% python3 -q
>>> import numpy as np
>>> import numpy.linalg as la
>>> np.set_printoptions(precision=2, suppress=True, linewidth=100, sign=" ")
>>> rnd = lambda a: np.round(a, 2) + 0
>>> X = np.loadtxt("test0.csv", delimiter=",")
>>> rnd(X)
array([[ -4.63,  -8.85,   1.28, -11.91,   1.86,   0.7 ,  -1.9 ,  -5.62,  -9.03,   0.58,   0.05,
          6.  ],
       [ -4.5 ,   0.54,  -1.19,  -8.74,  -8.36,   5.97,   7.29,  -6.89,  -3.7 ,  -7.16,   1.06,
          5.43],
       [ -4.88,  -8.21,   1.05, -12.2 ,   0.72,   1.38,  -0.9 ,  -6.09,  -8.9 ,  -0.33,   0.17,
          6.27],
       [  1.48,  -7.36,   2.31,   0.64,  10.73,  -6.11,  -9.58,   3.38,  -2.78,   8.42,  -1.15,
         -1.46],
       [ -0.85,   8.2 ,  -2.39,   0.86, -10.58,   5.81,   9.48,  -2.57,   3.8 ,  -8.2 ,   1.1 ,
          0.67],
       [  5.14,   2.68,   0.49,  11.01,   5.88,  -4.91,  -5.04,   7.36,   6.06,   5.4 ,  -0.85,
         -6.35],
       [ -5.29,  -5.61,   0.26, -12.21,  -2.88,   3.4 ,   2.33,  -7.12,  -7.82,  -3.14,   0.55,
          6.66],
       [ -0.66,  -9.68,   2.43,  -4.31,   9.63,  -4.77,  -8.7 ,   0.52,  -5.96,   7.2 ,  -0.93,
          1.22],
       [ -5.  ,  -1.72,  -0.71, -10.43,  -6.7 ,   5.28,   5.78,  -7.29,  -5.4 ,  -5.99,   0.92,
          6.13],
       [  2.18,  10.39,  -2.26,   7.55,  -7.79,   3.26,   7.12,   1.68,   7.72,  -5.53,   0.67,
         -3.11],
       [  1.32,  -7.6 ,   2.33,   0.24,  10.71,  -6.04,  -9.57,   3.17,  -3.05,   8.37,  -1.14,
         -1.26],
       [ -5.2 ,  -3.13,  -0.38, -11.25,  -5.47,   4.72,   4.67,  -7.36,  -6.35,  -5.1 ,   0.81,
          6.43],
       [  3.87,  -2.56,   1.59,   6.86,   9.51,  -6.34,  -8.37,   6.25,   2.02,   7.93,  -1.14,
         -4.57],
       [  1.78,  -6.91,   2.26,   1.37,  10.74,  -6.23,  -9.58,   3.77,  -2.26,   8.49,  -1.16,
         -1.85],
       [  5.12,   7.22,  -0.73,  12.37,   0.79,  -2.26,  -0.46,   6.61,   8.56,   1.52,  -0.34,
         -6.52],
       [ -1.06,  -9.95,   2.41,  -5.19,   9.24,  -4.42,  -8.36,  -0.05,  -6.47,   6.83,  -0.87,
          1.73],
       [  3.97,   9.82,  -1.69,  10.91,  -4.07,   0.69,   3.86,   4.47,   8.99,  -2.38,   0.21,
         -5.25],
       [ -5.14,  -2.68,  -0.49, -11.  ,  -5.88,   4.91,   5.04,  -7.36,  -6.06,  -5.4 ,   0.85,
          6.35],
       [  2.17,  10.39,  -2.27,   7.52,  -7.82,   3.28,   7.14,   1.66,   7.7 ,  -5.55,   0.67,
         -3.08],
       [ -0.18,   8.96,  -2.43,   2.43, -10.26,   5.4 ,   9.23,  -1.66,   4.82,  -7.83,   1.04,
         -0.18],
       [  2.62,  10.43,  -2.17,   8.43,  -7.07,   2.73,   6.49,   2.34,   8.13,  -4.9 ,   0.58,
         -3.64],
       [ -5.22,  -6.58,   0.54, -12.36,  -1.67,   2.75,   1.24,  -6.86,  -8.29,  -2.21,   0.43,
          6.61],
       [  5.26,   6.13,  -0.41,  12.31,   2.24,  -3.06,  -1.76,   6.99,   8.08,   2.65,  -0.49,
         -6.64],
       [  1.25,  10.06,  -2.39,   5.6 ,  -9.03,   4.25,   8.19,   0.32,   6.7 ,  -6.64,   0.84,
         -1.96],
       [  1.9 ,  10.33,  -2.31,   6.98,  -8.2 ,   3.58,   7.48,   1.27,   7.43,  -5.89,   0.72,
         -2.76],
       [  5.3 ,   5.18,  -0.15,  12.09,   3.37,  -3.66,  -2.77,   7.2 ,   7.59,   3.51,  -0.6 ,
         -6.65],
       [  2.05,  10.37,  -2.29,   7.28,  -7.99,   3.42,   7.29,   1.48,   7.58,  -5.7 ,   0.7 ,
         -2.94],
       [ -3.31, -10.28,   1.97,  -9.74,   5.72,  -1.78,  -5.31,  -3.4 ,  -8.65,   3.75,  -0.41,
          4.47],
       [  3.43,  10.22,  -1.93,   9.96,  -5.45,   1.6 ,   5.08,   3.59,   8.73,  -3.52,   0.37,
         -4.61],
       [ -4.83,  -0.85,  -0.9 ,  -9.82,  -7.39,   5.58,   6.41,  -7.17,  -4.77,  -6.48,   0.98,
          5.89],
       [ -3.17, -10.33,   2.02,  -9.48,   6.02,  -1.99,  -5.58,  -3.18,  -8.56,   4.  ,  -0.44,
          4.3 ],
       [ -1.11,  -9.98,   2.4 ,  -5.29,   9.19,  -4.38,  -8.32,  -0.12,  -6.53,   6.78,  -0.86,
          1.78],
       [  0.88,   9.84,  -2.42,   4.81,  -9.41,   4.58,   8.52,  -0.19,   6.26,  -7.  ,   0.9 ,
         -1.51],
       [ -5.3 ,  -5.17,   0.14, -12.09,  -3.38,   3.67,   2.78,  -7.2 ,  -7.58,  -3.52,   0.6 ,
          6.65],
       [ -5.02,  -7.7 ,   0.88, -12.32,  -0.09,   1.85,  -0.17,  -6.39,  -8.74,  -0.97,   0.26,
          6.42],
       [ -3.8 ,  -9.97,   1.77, -10.62,   4.53,  -0.99,  -4.27,  -4.2 ,  -8.92,   2.76,  -0.26,
          5.05]])
>>> rnd(np.trace(la.pinv(X) @ X))
np.float64(2.0)
>>> la.lstsq(X[:-1].T, X[-1])[2]
np.int32(2)
>>> np.abs(np.diag(la.qr(X)[1])) > 1e-9
array([ True,  True, False, False, False, False, False, False, False, False, False, False])
